In [1]: import numpy as np

In [2]: np.set_printoptions(precision=1, suppress=True, linewidth=140)

In [3]: def rd(a):
   ...:     return np.round(a, 1) + 0
   ...: 

In [4]: m1 = np.load("layer2.npy")

In [5]: print(m1)
[[ 1 -1  1 -1]
 [ 1  0  0  0]
 [ 1  1  1  1]]

In [6]: # columns 1 and 3 are equal

In [7]: u = np.array([5, 1])

In [8]: print(np.cross(m1[2, :3], m1[0, :3]))
[ 2  0 -2]

In [9]: print(np.array([np.convolve(row, u, "same") for row in m1]))
[[ 5 -4  4 -4]
 [ 5  1  0  0]
 [ 5  6  6  6]]

In [10]: print(np.polyval(u, m1[2]))
[6 6 6 6]

In [11]: print(np.convolve(m1[2], u))
[5 6 6 6 1]

In [12]: B = m1[0, 0] * m1[1:] - np.outer(m1[1:, 0], m1[0])

In [13]: print(B)
[[ 0  1 -1  1]
 [ 0  2  0  2]]

In [14]: print(m1[:, 0] / m1[0, 0])
[1. 1. 1.]

In [15]: W = np.array([[0, 0, 0, 0, 0], [0, 0, 2, 2, 1], [0, 1, 1, 2, 2], [0, 1, 2, 1, 1]])

In [16]: coef = np.array([-2, -1, -2, -2, 1])

In [17]: act = np.maximum(B @ W + coef, 0)

In [18]: print((act > 0).mean(axis=0))
[0.  0.5 1.  0.5 1. ]

In [19]: print(act)
[[0 0 1 0 1]
 [0 1 6 4 5]]

In [20]: print((act > 0).astype(int))
[[0 0 1 0 1]
 [0 1 1 1 1]]

In [21]: W2 = np.array([[3, 5, 8], [5, 0, 0], [6, 8, 3], [6, 4, 5], [9, 9, 9]])

In [22]: print((act @ W2).round(6).argmax(axis=1))
[1 0]

In [23]: print(act @ W2)
[[ 15  17  12]
 [110 109  83]]

In [24]: C2 = m1.T @ m1

In [25]: print((m1 @ m1.T).shape)
(3, 3)

In [26]: print(C2)
[[3 0 2 0]
 [0 2 0 2]
 [2 0 2 0]
 [0 2 0 2]]

In [27]: print(rd(np.linalg.svd(m1, compute_uv=False) ** 2))
[4.6 4.  0.4]

In [28]: print(np.allclose(C2, C2.T))
True

In [29]: print(np.trace(C2), (m1 ** 2).sum())
9 9

In [30]: print(np.diag(C2))
[3 2 2 2]
